In [1]: import numpy as np

In [2]: from numpy import linalg as LA

In [3]: np.set_printoptions(suppress=True, linewidth=100)

In [4]: def rnd(a):
   ...:     return np.round(a, 2) + 0
   ...: 

In [5]: M = np.loadtxt("layer5.csv", delimiter=",")

In [6]: print(M)
[[25. 28. 18. 20.  9. 19. 29. 18. 20. 10.]
 [28. 56. 33. 32. 18. 40. 50. 40. 34. 38.]
 [18. 33. 36. 19. 10. 23. 24. 27. 29. 24.]
 [20. 32. 19. 27. 17. 26. 30. 23. 21. 19.]
 [ 9. 18. 10. 17. 23. 17. 16. 11. 13. 19.]
 [19. 40. 23. 26. 17. 39. 36. 34. 26. 28.]
 [29. 50. 24. 30. 16. 36. 49. 34. 30. 29.]
 [18. 40. 27. 23. 11. 34. 34. 35. 28. 28.]
 [20. 34. 29. 21. 13. 26. 30. 28. 33. 22.]
 [10. 38. 24. 19. 19. 28. 29. 28. 22. 38.]]

In [7]: # symmetric

In [8]: np.argsort(-LA.norm(M, axis=0).round(6), kind="stable")[:3]
Out[8]: array([1, 6, 5])

In [9]: rng = np.random.default_rng(13)

In [10]: M2 = M + rng.integers(-2, 3, (10, 8)) @ rng.integers(-2, 3, (8, 10))

In [11]: M2
Out[11]: 
array([[25., 42., 24., 27., 14., 11., 41., 20., 21., -2.],
       [27., 61., 28., 30., 19., 31., 43., 34., 35., 37.],
       [23., 29., 29.,  9.,  5., 39., 32., 28., 29., 22.],
       [12., 37., 19., 29., 23., 19., 29., 26., 26.,  4.],
       [ 7., 26., 10., 23., 21., 17., 14.,  7., 21., 19.],
       [13., 42., 20., 21., 23., 32., 28., 39., 23., 21.],
       [39., 44., 19., 26., 10., 43., 55., 31., 27., 33.],
       [17., 39., 32., 24.,  5., 42., 36., 33., 26., 40.],
       [15., 45., 40., 27., 16., 19., 33., 24., 33., 28.],
       [18., 34., 30., 24., 25., 29., 32., 32., 23., 44.]])

In [12]: M2 - M
Out[12]: 
array([[  0.,  14.,   6.,   7.,   5.,  -8.,  12.,   2.,   1., -12.],
       [ -1.,   5.,  -5.,  -2.,   1.,  -9.,  -7.,  -6.,   1.,  -1.],
       [  5.,  -4.,  -7., -10.,  -5.,  16.,   8.,   1.,   0.,  -2.],
       [ -8.,   5.,   0.,   2.,   6.,  -7.,  -1.,   3.,   5., -15.],
       [ -2.,   8.,   0.,   6.,  -2.,   0.,  -2.,  -4.,   8.,   0.],
       [ -6.,   2.,  -3.,  -5.,   6.,  -7.,  -8.,   5.,  -3.,  -7.],
       [ 10.,  -6.,  -5.,  -4.,  -6.,   7.,   6.,  -3.,  -3.,   4.],
       [ -1.,  -1.,   5.,   1.,  -6.,   8.,   2.,  -2.,  -2.,  12.],
       [ -5.,  11.,  11.,   6.,   3.,  -7.,   3.,  -4.,   0.,   6.],
       [  8.,  -4.,   6.,   5.,   6.,   1.,   3.,   4.,   1.,   6.]])

In [13]: rnd(LA.svd(M2 - M, compute_uv=False))
Out[13]: array([41.59, 27.64, 23.1 , 16.66, 12.57, 11.21,  6.19,  3.71,  0.  ,  0.  ])

In [14]: print(LA.matrix_rank(M2 - M, tol=1e-8))
8

In [15]: O, vecs = LA.qr(M2[:, :3])[0], LA.qr(M2[:, 3:])[0]

In [16]: sig = LA.svd(O.T @ vecs, compute_uv=False)

In [17]: (sig > 0.9).sum()
Out[17]: np.int64(2)

In [18]: J = np.array([[1, 1, 2, 2, 0, 2],
    ...:     [2, 1, 1, 2, 2, 0],
    ...:     [0, 2, 1, 1, 2, 2],
    ...:     [2, 0, 2, 1, 1, 2],
    ...:     [2, 2, 0, 2, 1, 1],
    ...:     [1, 2, 2, 0, 2, 1]])

In [19]: (J @ J)[0]
Out[19]: array([ 9, 10, 13,  8, 12, 12])

In [20]: np.allclose(J @ J.T, J.T @ J)
Out[20]: True

In [21]: rnd(np.sort(np.abs(np.fft.fft(J[0])))), rnd(np.sort(LA.svd(J, compute_uv=False)))
Out[21]: 
(array([1.  , 1.  , 2.  , 2.65, 2.65, 8.  ]),
 array([1.  , 1.  , 2.  , 2.65, 2.65, 8.  ]))

In [22]: J @ np.ones(6)
Out[22]: array([8., 8., 8., 8., 8., 8.])

In [23]: np.allclose(J, J.T)
Out[23]: False

In [24]: rnd(LA.det(J))
Out[24]: np.float64(-112.0)

In [25]: np.allclose(J @ J.T, J.T @ J)
Out[25]: True

In [26]: (J + J.T) / 2
Out[26]: 
array([[1. , 1.5, 1. , 2. , 1. , 1.5],
       [1.5, 1. , 1.5, 1. , 2. , 1. ],
       [1. , 1.5, 1. , 1.5, 1. , 2. ],
       [2. , 1. , 1.5, 1. , 1.5, 1. ],
       [1. , 2. , 1. , 1.5, 1. , 1.5],
       [1.5, 1. , 2. , 1. , 1.5, 1. ]])

In [27]: np.trace(J)
Out[27]: np.int64(6)

In [28]: G = J.T @ J

In [29]: np.allclose(G, G.T)
Out[29]: True

In [30]: G
Out[30]: 
array([[14,  9, 10, 12, 10,  9],
       [ 9, 14,  9, 10, 12, 10],
       [10,  9, 14,  9, 10, 12],
       [12, 10,  9, 14,  9, 10],
       [10, 12, 10,  9, 14,  9],
       [ 9, 10, 12, 10,  9, 14]])

In [31]: print(rnd(LA.svd(J, compute_uv=False) ** 2))
[64.  7.  7.  4.  1.  1.]
